In [1]: import numpy as np

In [2]: np.set_printoptions(precision=2, suppress=True, linewidth=140)

In [3]: K = np.load("sample4.npy")

In [4]: K
Out[4]: 
array([[  3.08,  -3.96,  -4.06,   5.16,  -3.  ,  -3.93,   3.05,  -4.05,  -4.95,  -2.91,   4.95,   2.04,  -3.98,  -0.98,  -4.84],
       [  9.02, -11.83, -12.06,  15.03,  -8.97, -11.93,   9.04, -11.96, -14.93,  -9.01,  14.96,   6.02, -12.08,  -3.03, -14.99],
       [ 14.97, -20.04, -20.09,  24.87, -14.94, -19.96,  15.01, -20.05, -24.97, -14.91,  25.01,   9.97, -20.09,  -5.04, -24.95],
       [  8.97, -11.94, -12.02,  14.9 ,  -9.01, -12.01,   9.1 , -12.02, -14.99,  -9.02,  15.02,   5.97, -12.03,  -2.95, -15.03],
       [ -0.04,   0.01,  -0.07,   0.04,   0.04,   0.01,   0.07,   0.06,   0.03,   0.  ,   0.08,   0.05,   0.05,  -0.06,  -0.01],
       [ -0.04,  -0.02,   0.02,  -0.02,  -0.07,  -0.07,  -0.07,   0.04,   0.03,   0.05,   0.  ,  -0.03,   0.  ,   0.  ,  -0.01],
       [ 15.06, -20.  , -20.06,  24.94, -15.01, -19.97,  14.92, -20.  , -24.96, -15.02,  24.91,   9.97, -19.96,  -5.05, -25.03],
       [  9.09, -11.94, -12.02,  14.96,  -9.02, -12.04,   8.99, -12.04, -14.99,  -9.  ,  14.99,   6.  , -12.03,  -3.03, -14.97],
       [ 15.05, -19.96, -20.03,  25.  , -15.02, -20.  ,  15.01, -20.01, -25.06, -14.98,  24.92,   9.99, -19.98,  -4.97, -25.03],
       [  2.98,  -3.97,  -4.07,   5.03,  -2.97,  -3.95,   3.02,  -3.99,  -5.05,  -3.01,   5.05,   2.04,  -4.04,  -1.09,  -5.06],
       [  3.03,  -4.01,  -3.96,   5.1 ,  -2.98,  -4.  ,   2.98,  -3.95,  -5.  ,  -2.93,   5.05,   1.99,  -3.96,  -1.02,  -4.99],
       [ -0.03,  -0.04,   0.04,   0.02,   0.06,   0.01,   0.1 ,   0.03,   0.  ,  -0.03,   0.02,  -0.04,  -0.04,  -0.02,  -0.01]])

In [5]: W = np.array([[0, 5, -3, 1],
   ...:     [-5, -4, -2, -2],
   ...:     [0, 5, 4, -3],
   ...:     [-1, 3, 1, -5],
   ...:     [4, 4, 2, -4],
   ...:     [5, 5, 1, 2],
   ...:     [4, -2, 2, -3],
   ...:     [-2, 5, -5, -2],
   ...:     [-1, -1, -4, 4],
   ...:     [-1, 1, -4, -3],
   ...:     [3, 0, -4, -5],
   ...:     [5, 4, 5, -2],
   ...:     [0, -3, 4, 1],
   ...:     [-1, -4, 3, -1],
   ...:     [-3, -4, -1, 0]])

In [6]: c = np.array([-1, -3, -2, 0])

In [7]: act = np.maximum(K @ W + c, 0)

In [8]: (act > 0).mean(axis=0)
Out[8]: array([0.75, 0.75, 0.75, 0.08])

In [9]: np.linalg.matrix_rank(act)
Out[9]: np.int64(4)

In [10]: cent = np.array([[2, 0, 1], [0, 0, 2], [2, 0, 2], [0, 1, 1]])

In [11]: (act @ cent).round(6).argmax(axis=1)
Out[11]: array([0, 0, 0, 0, 0, 1, 0, 0, 0, 0, 0, 0])

In [12]: W @ cent
Out[12]: 
array([[ -6,   1,   5],
       [-14,  -2, -19],
       [  8,  -3,  15],
       [  0,  -5,   2],
       [ 12,  -4,  12],
       [ 12,   2,  19],
       [ 12,  -3,   1],
       [-14,  -2,  -4],
       [-10,   4,  -7],
       [-10,  -3, -10],
       [ -2,  -5, -10],
       [ 20,  -2,  21],
       [  8,   1,   3],
       [  4,  -1,  -4],
       [ -8,   0, -13]])

In [13]: T = np.stack([K, -1 * K, K[::-1]])

In [14]: np.linalg.matrix_rank(T)
Out[14]: array([12, 12, 12])

In [15]: T.shape
Out[15]: (3, 12, 15)

In [16]: np.einsum("bij,cij->bc", T, T)
Out[16]: 
array([[ 23189.45, -23189.45,  10173.57],
       [-23189.45,  23189.45, -10173.57],
       [ 10173.57, -10173.57,  23189.45]])

In [17]: np.linalg.matrix_rank(K, rtol=0.1)
Out[17]: np.int64(1)

In [18]: np.argsort(-np.linalg.norm(K, axis=0).round(6), kind="stable")[:3]
Out[18]: array([14,  8, 10])

In [19]: np.linalg.cond(K) > 100
Out[19]: np.True_

In [20]: def softmax(z):
    ...:     e = np.exp(z - z.max(axis=-1, keepdims=True))
    ...:     return e / e.sum(axis=-1, keepdims=True)
    ...: 

In [21]: np.round(softmax(K[3] + -2), 2) + 0
Out[21]: array([0.  , 0.  , 0.  , 0.47, 0.  , 0.  , 0.  , 0.  , 0.  , 0.  , 0.53, 0.  , 0.  , 0.  , 0.  ])

In [22]: np.round(softmax(10 * K[3]), 2) + 0
Out[22]: array([0.  , 0.  , 0.  , 0.23, 0.  , 0.  , 0.  , 0.  , 0.  , 0.  , 0.77, 0.  , 0.  , 0.  , 0.  ])

In [23]: softmax(K).sum(axis=1)
Out[23]: array([1., 1., 1., 1., 1., 1., 1., 1., 1., 1., 1., 1.])

In [24]: S = K @ K.T / np.sqrt(15)

In [25]: softmax(S)[3] @ K
Out[25]: array([ 15.03, -19.99, -20.05,  24.95, -15.  , -19.98,  14.99, -20.02, -25.01, -14.97,  24.94,   9.98, -20.01,  -5.01, -25.01])

In [26]: M = np.load("block11.npy")

In [27]: M
Out[27]: 
array([[   1,   -4,   16,  -64],
       [   1,   -3,    9,  -27],
       [   1,   -2,    4,   -8],
       [   1,   -1,    1,   -1],
       [   1,    0,    0,    0],
       [   1,    1,    1,    1],
       [   1,    2,    4,    8],
       [   1,    3,    9,   27],
       [   1,    4,   16,   64],
       [   1,    5,   25,  125],
       [   1,    6,   36,  216],
       [   1,    7,   49,  343],
       [   1,    8,   64,  512],
       [   1,    9,   81,  729],
       [   1,   10,  100, 1000]])

In [28]: x = np.array([1, 3, -3, -1])

In [29]: target = M @ x

In [30]: target
Out[30]: array([    5,    -8,    -9,    -4,     1,     0,   -13,   -44,   -99,  -184,  -305,  -468,  -679,  -944, -1269])

In [31]: rng = np.random.default_rng(92)

In [32]: target = target + 0.02 * rng.normal(size=15)

In [33]: target
Out[33]: 
array([    4.95,    -8.02,    -9.03,    -4.03,     0.99,     0.02,   -13.01,   -44.  ,   -99.01,  -184.  ,  -305.01,  -467.97,  -678.99,
        -944.  , -1269.03])

In [34]: c, *_ = np.linalg.lstsq(M, target)

In [35]: np.round(M.T @ (target - M @ c), 2) + 0
Out[35]: array([0., 0., 0., 0.])

In [36]: c
Out[36]: array([ 0.99,  3.01, -3.  , -1.  ])

In [37]: c.round()
Out[37]: array([ 1.,  3., -3., -1.])

In [38]: round(np.linalg.norm(target - M @ c), 2)
Out[38]: np.float64(0.05)
